In [1]: import numpy as np

In [2]: np.set_printoptions(precision=2, suppress=True, linewidth=120, floatmode="fixed")

In [3]: rd = lambda a: np.round(a, 2) + 0

In [4]: A2 = np.array([[9, 7, 7, 1], [6, 7, 8, 9], [7, 4, 6, 8], [8, 7, 7, 5]])

In [5]: A2[-1] = A2[0]

In [6]: data = A2 + 0.1 * np.eye(4)

In [7]: data
Out[7]: 
array([[9.10, 7.00, 7.00, 1.00],
       [6.00, 7.10, 8.00, 9.00],
       [7.00, 4.00, 6.10, 8.00],
       [9.00, 7.00, 7.00, 1.10]])

In [8]: P = np.triu(np.array([[-1, 0, 1, 1], [-1, 1, 0, 0], [3, 0, -1, 1], [2, -3, 2, -1]]), 1) + np.eye(4)

In [9]: A2 = P @ data @ np.linalg.inv(P)

In [10]: rd(np.trace(A2)), np.trace(data)
Out[10]: (np.float64(23.4), np.float64(23.4))

In [11]: rd(np.linalg.det(A2))
Out[11]: np.float64(-1.18)

In [12]: left, sigma, vt = np.linalg.svd(data, full_matrices=False)

In [13]: np.allclose(left * sigma @ vt, data)
Out[13]: True

In [14]: rd(left.T @ left)
Out[14]: 
array([[1.00, 0.00, 0.00, 0.00],
       [0.00, 1.00, 0.00, 0.00],
       [0.00, 0.00, 1.00, 0.00],
       [0.00, 0.00, 0.00, 1.00]])

In [15]: rd(np.cumsum(sigma ** 2) / np.sum(sigma ** 2))
Out[15]: array([0.91, 0.99, 1.00, 1.00])

In [16]: rd(np.sqrt((sigma ** 2).sum())), rd(np.linalg.norm(data))
Out[16]: (np.float64(27.56), np.float64(27.56))

In [17]: rd(vt @ vt.T)
Out[17]: 
array([[1.00, 0.00, 0.00, 0.00],
       [0.00, 1.00, 0.00, 0.00],
       [0.00, 0.00, 1.00, 0.00],
       [0.00, 0.00, 0.00, 1.00]])

In [18]: rd(np.einsum("ij,ji->", data, data))
Out[18]: np.float64(673.64)

In [19]: rd(np.poly(data))
Out[19]: array([  1.00, -23.40, -63.04,  18.31,  -1.18])

In [20]: rd(np.linalg.eigvals(data).sum().real)
Out[20]: np.float64(23.4)

In [21]: rd(np.linalg.det(data.T))
Out[21]: np.float64(-1.18)

In [22]: np.kron(np.eye(2, dtype=int), data)
Out[22]: 
array([[9.10, 7.00, 7.00, 1.00, 0.00, 0.00, 0.00, 0.00],
       [6.00, 7.10, 8.00, 9.00, 0.00, 0.00, 0.00, 0.00],
       [7.00, 4.00, 6.10, 8.00, 0.00, 0.00, 0.00, 0.00],
       [9.00, 7.00, 7.00, 1.10, 0.00, 0.00, 0.00, 0.00],
       [0.00, 0.00, 0.00, 0.00, 9.10, 7.00, 7.00, 1.00],
       [0.00, 0.00, 0.00, 0.00, 6.00, 7.10, 8.00, 9.00],
       [0.00, 0.00, 0.00, 0.00, 7.00, 4.00, 6.10, 8.00],
       [0.00, 0.00, 0.00, 0.00, 9.00, 7.00, 7.00, 1.10]])

In [23]: rd(np.linalg.det(2 * data)), rd(np.linalg.det(data))
Out[23]: (np.float64(-18.83), np.float64(-1.18))

In [24]: rng = np.random.default_rng(9523)

In [25]: m1 = np.eye(3, dtype=int)[rng.permutation(3)]

In [26]: m1
Out[26]: 
array([[0, 0, 1],
       [0, 1, 0],
       [1, 0, 0]])

In [27]: A2 = m1 + rng.integers(-2, 3, (3, 1)) @ rng.integers(-2, 3, (1, 3))

In [28]: A2
Out[28]: 
array([[ 0,  0,  1],
       [-4,  1,  0],
       [ 5,  0,  0]])

In [29]: rd(np.linalg.svd(A2 - m1, compute_uv=False))
Out[29]: array([5.66, 0.00, 0.00])

In [30]: u = np.array([3, -4, -2])

In [31]: A2 = m1 + np.outer(u, np.eye(3)[2])

In [32]: A2
Out[32]: 
array([[ 0.00,  0.00,  4.00],
       [ 0.00,  1.00, -4.00],
       [ 1.00,  0.00, -2.00]])

In [33]: np.linalg.matrix_rank(A2 - m1)
Out[33]: np.int64(1)

In [34]: rd(np.linalg.det(A2) / np.linalg.det(m1)), rd(1 + np.linalg.solve(m1, u)[2])
Out[34]: (np.float64(4.0), np.float64(4.0))

In [35]: M = np.load("dump.npy")

In [36]: M
Out[36]: 
array([[ 0,  2],
       [-2,  0]])

In [37]: # skew, so no eigenvalue has a real part

In [38]: cov = M.T @ M

In [39]: rd(np.linalg.svd(M, compute_uv=False) ** 2)
Out[39]: array([4.00, 4.00])

In [40]: x = np.array([1, 3])

In [41]: np.einsum("ij,j->i", M, x)
Out[41]: array([ 6, -2])

In [42]: M @ (2 * x)
Out[42]: array([12, -4])

In [43]: (M @ x).argmax()
Out[43]: np.int64(0)

In [44]: M * x
Out[44]: 
array([[ 0,  6],
       [-2,  0]])

In [45]: np.sign((M @ x).round(6))
Out[45]: array([ 1, -1])

In [46]: A2 = M / np.sqrt((M ** 2).mean(axis=1, keepdims=True))

In [47]: np.linalg.matrix_rank(M - M.mean(axis=1, keepdims=True))
Out[47]: np.int64(1)

In [48]: rd(np.linalg.norm(A2, axis=1))
Out[48]: array([1.41, 1.41])

In [49]: arr = np.load("data.npy")

In [50]: arr
Out[50]: 
array([[2.00, 0.00, 0.00, 0.00],
       [0.00, 2.00, 0.00, 0.00],
       [0.00, 0.00, 2.00, 0.00],
       [0.00, 0.00, 0.00, 2.00]])

In [51]: A2 = arr / np.sqrt((arr ** 2).mean(axis=1, keepdims=True))

In [52]: arr - arr.mean(axis=1, keepdims=True)
Out[52]: 
array([[ 1.50, -0.50, -0.50, -0.50],
       [-0.50,  1.50, -0.50, -0.50],
       [-0.50, -0.50,  1.50, -0.50],
       [-0.50, -0.50, -0.50,  1.50]])

In [53]: rd(np.linalg.norm(A2, axis=1))
Out[53]: array([2.00, 2.00, 2.00, 2.00])

In [54]: np.linalg.matrix_rank(A2) == np.linalg.matrix_rank(arr)
Out[54]: np.True_

In [55]: np.linalg.matrix_rank(arr - arr.mean(axis=1, keepdims=True))
Out[55]: np.int64(3)

In [56]: A2[0]
Out[56]: array([2.00, 0.00, 0.00, 0.00])

In [57]: ev, V = np.linalg.eig(arr)

In [58]: rd(np.sort(np.linalg.eigvals(np.linalg.inv(arr))))
Out[58]: array([0.50, 0.50, 0.50, 0.50])

In [59]: np.prod(ev)
Out[59]: np.float64(16.0)

In [60]: rd(np.sort(np.linalg.eigvals(arr.T)))
Out[60]: array([2.00, 2.00, 2.00, 2.00])

In [61]: ev
Out[61]: array([2.00, 2.00, 2.00, 2.00])

In [62]: np.linalg.matrix_rank(data, rtol=0.1)
Out[62]: np.int64(2)

In [63]: np.argsort(-np.linalg.norm(data, axis=0).round(6), kind="stable")[:3]
Out[63]: array([0, 2, 1])

In [64]: np.linalg.cond(data) > 100
Out[64]: np.True_

In [65]: rd(np.linalg.norm(data, 2) / np.linalg.norm(data))
Out[65]: np.float64(0.95)

In [66]: W0 = np.array([[3, 12, -9], [-3, -12, 9], [-3, -12, 9], [1, 4, -3]])

In [67]: left, sigma, vt = np.linalg.svd(W0)

In [68]: V = vt[:(sigma > 1e-8).sum()]

In [69]: x = W0[3] + 5 * W0[2] + rng.integers(2) * np.eye(3)[1]

In [70]: x
Out[70]: array([-14.00, -56.00,  42.00])

In [71]: rd(np.linalg.norm(x - V.T @ V @ x))
Out[71]: np.float64(0.0)

In [72]: np.linalg.matrix_rank(np.vstack([W0, x]))
Out[72]: np.int64(1)

In [73]: rd(V.T @ V)
Out[73]: 
array([[ 0.04,  0.15, -0.12],
       [ 0.15,  0.62, -0.46],
       [-0.12, -0.46,  0.35]])

In [74]: x = np.array([5, -4, 4])

In [75]: h = np.maximum(W0 @ x, 0)

In [76]: np.tanh(W0 @ x)
Out[76]: array([-1.00,  1.00,  1.00, -1.00])

In [77]: np.maximum(W0 @ x, 0) - np.maximum(-W0 @ x, 0)
Out[77]: array([-69,  69,  69, -23])

In [78]: r = np.linalg.matrix_rank(W0)

In [79]: r
Out[79]: np.int64(1)

In [80]: N = np.linalg.svd(W0)[2][r:].T

In [81]: np.allclose(W0 @ N, 0)
Out[81]: True

In [82]: N.shape
Out[82]: (3, 2)

In [83]: [int(np.linalg.matrix_rank(W0[:, :j + 1])) for j in range(3)]
Out[83]: [1, 1, 1]

In [84]: [int(np.linalg.matrix_rank(W0[:i])) for i in range(1, len(W0) + 1)]
Out[84]: [1, 1, 1, 1]

In [85]: feats = np.load("mat.npy")

In [86]: feats
Out[86]: 
array([[  4.41, -13.96, -10.54],
       [  4.18, -14.07, -10.25],
       [  5.80, -14.75,  -9.16],
       [  3.65, -16.25, -10.93],
       [  5.01, -15.84,  -7.19],
       [  4.54, -14.65, -10.45],
       [  5.81, -16.53,  -9.06],
       [  5.81, -15.81, -10.87],
       [  3.59, -14.41, -10.99],
       [  6.17, -15.60, -10.51],
       [  3.62, -16.76, -11.06],
       [  4.57, -13.52, -10.73],
       [  5.42, -15.63,  -9.37],
       [  3.95, -14.34, -10.57],
       [  4.39, -13.97,  -8.82],
       [  5.12, -14.47, -10.20],
       [  8.51, -12.76,  -9.18],
       [  4.59, -15.28,  -9.73],
       [  4.85, -15.01, -10.86],
       [  4.91, -15.20,  -9.74],
       [  4.68, -15.05, -11.73],
       [  4.93, -16.67, -10.10],
       [  3.87, -13.27,  -9.10],
       [  5.37, -15.44,  -9.37],
       [  6.48, -14.93,  -9.12],
       [  4.69, -13.74,  -9.01]])

In [87]: cov = np.cov(feats, rowvar=False)

In [88]: rd(np.corrcoef(feats.T))
Out[88]: 
array([[1.00, 0.11, 0.35],
       [0.11, 1.00, 0.10],
       [0.35, 0.10, 1.00]])

In [89]: rd(np.polyfit(feats[:, 0], feats[:, 2], 1))
Out[89]: array([  0.32, -11.54])

In [90]: rd(feats.std(axis=0))
Out[90]: array([1.05, 1.04, 0.96])

In [91]: rd(np.median(feats, axis=0))
Out[91]: array([  4.77, -14.97, -10.15])

In [92]: rd(np.linalg.eigvalsh(cov)[::-1])
Out[92]: array([1.49, 1.06, 0.68])

In [93]: np.argsort(-feats.std(axis=0).round(6), kind="stable")
Out[93]: array([0, 1, 2])

In [94]: X = rng.normal(size=(27, 3)) + 3 * np.array([-2, -1, 0])

In [95]: rd(X)
Out[95]: 
array([[-6.64, -4.56,  0.79],
       [-6.94, -1.91, -0.63],
       [-6.59, -3.32,  3.05],
       [-6.32, -2.72, -0.76],
       [-5.55, -1.79,  0.00],
       [-7.07, -3.55,  0.64],
       [-7.31, -2.60,  0.36],
       [-3.61, -3.54, -0.71],
       [-5.33, -2.22,  0.30],
       [-5.40, -3.39,  0.27],
       [-6.41, -2.90,  1.55],
       [-7.06, -3.03,  0.30],
       [-7.38, -1.77, -0.46],
       [-5.97, -2.41,  0.37],
       [-5.47, -2.78, -0.50],
       [-6.06, -4.18, -2.09],
       [-5.57, -2.88, -1.24],
       [-5.72, -3.76, -0.33],
       [-6.39, -5.55,  0.88],
       [-6.92, -2.80,  0.50],
       [-5.83, -3.65,  0.37],
       [-6.48, -1.76,  1.28],
       [-5.51, -0.68,  1.87],
       [-6.44, -4.52, -2.11],
       [-6.84, -2.66, -1.16],
       [-6.08, -1.86, -1.55],
       [-8.04, -1.87,  0.98]])

In [96]: x = np.array([3, 1, 0])

In [97]: target = X @ x

In [98]: rd(np.linalg.solve(X.T @ X, X.T @ target))
Out[98]: array([3.00, 1.00, 0.00])

In [99]: rd(np.linalg.lstsq(X, target)[0])
Out[99]: array([3.00, 1.00, 0.00])

In [100]: target = target + 0.05 * rng.normal(size=27)

In [101]: rd(target)
Out[101]: 
array([-24.44, -22.75, -23.03, -21.55, -18.44, -24.77, -24.57, -14.45, -18.16, -19.58, -22.20, -24.21, -23.88, -20.28,
       -19.18, -22.42, -19.56, -20.85, -24.69, -23.62, -21.06, -21.14, -17.25, -23.92, -23.05, -20.23, -25.94])

In [102]: b, *_ = np.linalg.lstsq(X, target)

In [103]: rd(X.T @ (target - X @ b))
Out[103]: array([0.00, 0.00, 0.00])
